% python3 -q
>>> import numpy as np
>>> np.set_printoptions(suppress=True, linewidth=100)
>>> rnd = lambda a: np.round(a, 2) + 0
>>> feats = np.load("a.npy")
>>> feats
array([[ 1, -1,  1, -1,  1, -1,  1, -1],
       [ 1, -1, -1,  1, -1,  1,  1, -1],
       [ 1, -1,  1, -1, -1,  1, -1,  1]])
>>> u, r1 = feats[0], feats[2]
>>> u @ u
np.int64(8)
>>> p = (u @ r1) / (u @ u) * u
>>> rnd(np.linalg.norm(u + r1) ** 2 + np.linalg.norm(u - r1) ** 2)
np.float64(32.0)
>>> other = feats / np.sqrt((feats ** 2).mean(axis=1, keepdims=True))
>>> feats - feats.mean(axis=1, keepdims=True)
array([[ 1., -1.,  1., -1.,  1., -1.,  1., -1.],
       [ 1., -1., -1.,  1., -1.,  1.,  1., -1.],
       [ 1., -1.,  1., -1., -1.,  1., -1.,  1.]])
>>> np.linalg.matrix_rank(feats - feats.mean(axis=1, keepdims=True))
np.int64(3)
>>> np.linalg.matrix_rank(other) == np.linalg.matrix_rank(feats)
np.True_
>>> rng = np.random.default_rng(87969)
>>> other = feats + rng.integers(-2, 3, (3, 1)) @ rng.integers(-2, 3, (1, 8))
>>> other
array([[-1, -5,  5,  1, -3, -1,  5, -5],
       [ 2,  1, -3,  0,  1,  1, -1,  1],
       [ 1, -1,  1, -1, -1,  1, -1,  1]])
>>> rnd(np.linalg.svd(other - feats, compute_uv=False))
array([10.49,  0.  ,  0.  ])
>>> np.abs(other - feats).sum(axis=1)
array([24, 12,  0])
>>> data = np.load("layer3.npy")
>>> data
array([[8., 4., 0.],
       [4., 8., 0.],
       [0., 0., 4.]])
>>> # 2 groups of indices that never mix
>>> other = np.linalg.inv(data)
>>> rnd(np.linalg.inv(other))
array([[8., 4., 0.],
       [4., 8., 0.],
       [0., 0., 4.]])
>>> data @ other
array([[1., 0., 0.],
       [0., 1., 0.],
       [0., 0., 1.]])
>>> rnd(np.linalg.cond(data))
np.float64(3.0)
>>> (np.abs(other) > 1e-9).astype(int)
array([[1, 1, 0],
       [1, 1, 0],
       [0, 0, 1]])
>>> rnd(np.linalg.slogdet(data)[0])
np.float64(1.0)
>>> rnd(np.linalg.det(data) * np.linalg.det(other))
np.float64(1.0)
>>> P = np.triu(np.array([[0, 0, 1], [2, 2, 4], [6, 8, 3]]), 1) + np.eye(3)
>>> other = P @ data @ np.linalg.inv(P)
>>> P @ data - data @ P
array([[  0.,   0., -20.],
       [  0.,   0., -20.],
       [  0.,   0.,   0.]])
>>> vec = np.array([9, 5, 6])
>>> a = np.maximum(data @ vec, 0)
>>> data * (a > 1e-9)[:, None]
array([[8., 4., 0.],
       [4., 8., 0.],
       [0., 0., 4.]])
>>> np.flatnonzero(a > 1e-9)
array([0, 1, 2])
>>> np.maximum(data @ vec, 0) - np.maximum(-data @ vec, 0)
array([92., 76., 24.])
>>> w1 = np.array([[4, -4], [5, 2], [-2, -5]])
>>> beta = np.array([0, -2])
>>> act = np.maximum(data @ w1 + beta, 0)
>>> act
array([[52.,  0.],
       [56.,  0.],
       [ 0.,  0.]])
>>> np.linalg.matrix_rank(act)
np.int64(1)
>>> (act > 0).astype(int)
array([[1, 0],
       [1, 0],
       [0, 0]])
>>> Z = np.array([[-1, -2], [1, -1]])
>>> act @ Z
array([[ -52., -104.],
       [ -56., -112.],
       [   0.,    0.]])
